In [1]: import numpy as np

In [2]: import numpy.linalg as la

In [3]: np.set_printoptions(precision=2, suppress=True, linewidth=200)

In [4]: W0 = np.load("layer11.npy")

In [5]: W0
Out[5]: 
array([[ 3.36, -1.68, -0.84,  0.28, -0.28],
       [-0.48,  0.24,  0.12, -0.04,  0.04],
       [ 0.84, -0.42, -0.21,  0.07, -0.07],
       [-1.32,  0.66,  0.33, -0.11,  0.11],
       [-0.36,  0.18,  0.09, -0.03,  0.03],
       [-0.6 ,  0.3 ,  0.15, -0.05,  0.05]])

In [6]: U, s = la.svd(W0)
ValueError: too many values to unpack (expected 2)


In [7]: U, s, vt = la.svd(W0, full_matrices=False)

In [8]: np.round(U.T @ W0 @ vt.T, 2) + 0
Out[8]: 
array([[4.38, 0.  , 0.  , 0.  , 0.  ],
       [0.  , 0.  , 0.  , 0.  , 0.  ],
       [0.  , 0.  , 0.  , 0.  , 0.  ],
       [0.  , 0.  , 0.  , 0.  , 0.  ],
       [0.  , 0.  , 0.  , 0.  , 0.  ]])

In [9]: np.abs(U[:, 0]).round(6).argmax()
Out[9]: np.int64(0)

In [10]: np.round(vt @ vt.T, 2) + 0
Out[10]: 
array([[1., 0., 0., 0., 0.],
       [0., 1., 0., 0., 0.],
       [0., 0., 1., 0., 0.],
       [0., 0., 0., 1., 0.],
       [0., 0., 0., 0., 1.]])

In [11]: np.cumsum(s ** 2) / np.sum(s ** 2)
Out[11]: array([1., 1., 1., 1., 1.])

In [12]: np.round(s / s[0], 2) + 0
Out[12]: array([1., 0., 0., 0., 0.])

In [13]: s.round(2) + 0
Out[13]: array([4.38, 0.  , 0.  , 0.  , 0.  ])

In [14]: U.shape, s.shape, vt.shape
Out[14]: ((6, 5), (5,), (5, 5))

In [15]: np.round(U.T @ U, 2) + 0
Out[15]: 
array([[1., 0., 0., 0., 0.],
       [0., 1., 0., 0., 0.],
       [0., 0., 1., 0., 0.],
       [0., 0., 0., 1., 0.],
       [0., 0., 0., 0., 1.]])

In [16]: round(float(np.sqrt((s ** 2).sum())), 2), np.round(la.norm(W0), 2)
Out[16]: (4.38, np.float64(4.38))

In [17]: np.allclose(U * s @ vt, W0)
Out[17]: True
